$ python3 -q
>>> import numpy as np
>>> np.set_printoptions(precision=1, suppress=True, linewidth=120, legacy="1.25")
>>> J = np.load("sample7.npy")
>>> J
array([[0, 0, 0],
       [1, 5, 2],
       [0, 0, 0],
       [0, 0, 0],
       [1, 5, 2],
       [0, 0, 0],
       [0, 0, 0],
       [0, 0, 0],
       [0, 0, 0],
       [0, 0, 0],
       [1, 5, 2],
       [1, 5, 2],
       [0, 0, 0],
       [0, 0, 0],
       [1, 5, 2],
       [0, 0, 1],
       [0, 0, 0],
       [1, 5, 2]])
>>> np.linalg.matrix_rank(J, rtol=0.1)
1
>>> np.round(np.linalg.norm(J, 2) / np.linalg.norm(J), 1)
1.0
>>> np.linalg.cond(J) > 100
True
>>> Ac = J - J.mean(axis=0)
>>> V = np.linalg.svd(Ac)[2][:2]
>>> Y = Ac - Ac @ V.T @ V
>>> np.round(Y.std(axis=0), 1) + 0
array([0., 0., 0.])
>>> x = np.array([-1, 0, 4])
>>> a = np.maximum(J @ x, 0)
>>> np.maximum(J @ x, 0) - np.maximum(-J @ x, 0)
array([0, 7, 0, 0, 7, 0, 0, 0, 0, 0, 7, 7, 0, 0, 7, 4, 0, 7])
>>> np.tanh(J @ x)
array([0., 1., 0., 0., 1., 0., 0., 0., 0., 0., 1., 1., 0., 0., 1., 1., 0., 1.])
>>> J.T @ a
array([ 42, 210,  88])
>>> np.maximum(J @ (3 * x), 0)
array([ 0, 21,  0,  0, 21,  0,  0,  0,  0,  0, 21, 21,  0,  0, 21, 12,  0, 21])
>>> basis = J[[14, 6]].astype(float)
>>> for _ in range(5):
...     lab = np.linalg.norm(J[:, None] - basis, axis=-1).argmin(axis=1)
...     basis = np.array([J[lab == j].mean(axis=0) for j in range(2)])
... 
>>> lab
array([1, 0, 1, 1, 0, 1, 1, 1, 1, 1, 0, 0, 1, 1, 0, 1, 1, 0])
>>> basis
array([[1. , 5. , 2. ],
       [0. , 0. , 0.1]])
>>> U, sv, VT = np.linalg.svd(J)
>>> np.argmax(sv[:-1] / (sv[1:] + 1e-6)) + 1
2
>>> Y = U[:, :2] @ np.diag(sv[:2]) @ VT[:2]
>>> np.linalg.matrix_rank(J, rtol=0.05)
2
>>> Y.round(1) + 0
array([[0., 0., 0.],
       [1., 5., 2.],
       [0., 0., 0.],
       [0., 0., 0.],
       [1., 5., 2.],
       [0., 0., 0.],
       [0., 0., 0.],
       [0., 0., 0.],
       [0., 0., 0.],
       [0., 0., 0.],
       [1., 5., 2.],
       [1., 5., 2.],
       [0., 0., 0.],
       [0., 0., 0.],
       [1., 5., 2.],
       [0., 0., 1.],
       [0., 0., 0.],
       [1., 5., 2.]])
>>> round(float(np.abs(J - Y).max()), 1)
0.0
>>> round(float(np.linalg.norm(J - Y, 2)), 1), round(sv[2], 1)
(0.0, 0.0)
>>> Y = np.array([[-2, 0, 2, -3, -2, 3, 3, -3, 1, 3],
...     [2, -3, 0, -1, 2, 0, -1, 3, -1, -3],
...     [-2, 0, -1, 0, 2, 2, 1, -2, 1, 3],
...     [0, 1, -1, 1, -3, -1, 3, 0, 1, 2],
...     [-2, -1, 1, 1, 0, 3, 0, 0, 1, -1],
...     [1, -3, 1, -1, 2, 2, -2, 2, -3, 0],
...     [-3, 2, 1, -2, -3, 2, -1, 3, 0, -1],
...     [0, 2, 1, 0, 3, -1, 0, 1, 1, -3],
...     [2, 1, 2, -2, 2, 1, -1, 1, 0, -2],
...     [1, -2, -2, -3, 1, 0, -3, 2, 3, 0]])
>>> Y[-1] = Y[0]
>>> m1 = Y + 0.3 * np.eye(10)
>>> m1
array([[-1.7,  0. ,  2. , -3. , -2. ,  3. ,  3. , -3. ,  1. ,  3. ],
       [ 2. , -2.7,  0. , -1. ,  2. ,  0. , -1. ,  3. , -1. , -3. ],
       [-2. ,  0. , -0.7,  0. ,  2. ,  2. ,  1. , -2. ,  1. ,  3. ],
       [ 0. ,  1. , -1. ,  1.3, -3. , -1. ,  3. ,  0. ,  1. ,  2. ],
       [-2. , -1. ,  1. ,  1. ,  0.3,  3. ,  0. ,  0. ,  1. , -1. ],
       [ 1. , -3. ,  1. , -1. ,  2. ,  2.3, -2. ,  2. , -3. ,  0. ],
       [-3. ,  2. ,  1. , -2. , -3. ,  2. , -0.7,  3. ,  0. , -1. ],
       [ 0. ,  2. ,  1. ,  0. ,  3. , -1. ,  0. ,  1.3,  1. , -3. ],
       [ 2. ,  1. ,  2. , -2. ,  2. ,  1. , -1. ,  1. ,  0.3, -2. ],
       [-2. ,  0. ,  2. , -3. , -2. ,  3. ,  3. , -3. ,  1. ,  3.3]])
>>> Y = np.linalg.inv(m1)
>>> (np.abs(Y) > 1e-9).astype(int)
array([[1, 1, 1, 1, 1, 1, 1, 1, 1, 1],
       [1, 1, 1, 1, 1, 1, 1, 1, 1, 1],
       [1, 1, 1, 1, 1, 1, 1, 1, 1, 1],
       [1, 1, 1, 1, 1, 1, 1, 1, 1, 1],
       [1, 1, 1, 1, 1, 1, 1, 1, 1, 1],
       [1, 1, 1, 1, 1, 1, 1, 1, 1, 1],
       [1, 1, 1, 1, 1, 1, 1, 1, 1, 1],
       [1, 1, 1, 1, 1, 1, 1, 1, 1, 1],
       [1, 1, 1, 1, 1, 1, 1, 1, 1, 1],
       [1, 1, 1, 1, 1, 1, 1, 1, 1, 1]])
>>> np.round(m1 @ Y, 1) + 0
array([[1., 0., 0., 0., 0., 0., 0., 0., 0., 0.],
       [0., 1., 0., 0., 0., 0., 0., 0., 0., 0.],
       [0., 0., 1., 0., 0., 0., 0., 0., 0., 0.],
       [0., 0., 0., 1., 0., 0., 0., 0., 0., 0.],
       [0., 0., 0., 0., 1., 0., 0., 0., 0., 0.],
       [0., 0., 0., 0., 0., 1., 0., 0., 0., 0.],
       [0., 0., 0., 0., 0., 0., 1., 0., 0., 0.],
       [0., 0., 0., 0., 0., 0., 0., 1., 0., 0.],
       [0., 0., 0., 0., 0., 0., 0., 0., 1., 0.],
       [0., 0., 0., 0., 0., 0., 0., 0., 0., 1.]])
>>> round(np.linalg.slogdet(m1)[0], 1)
1.0
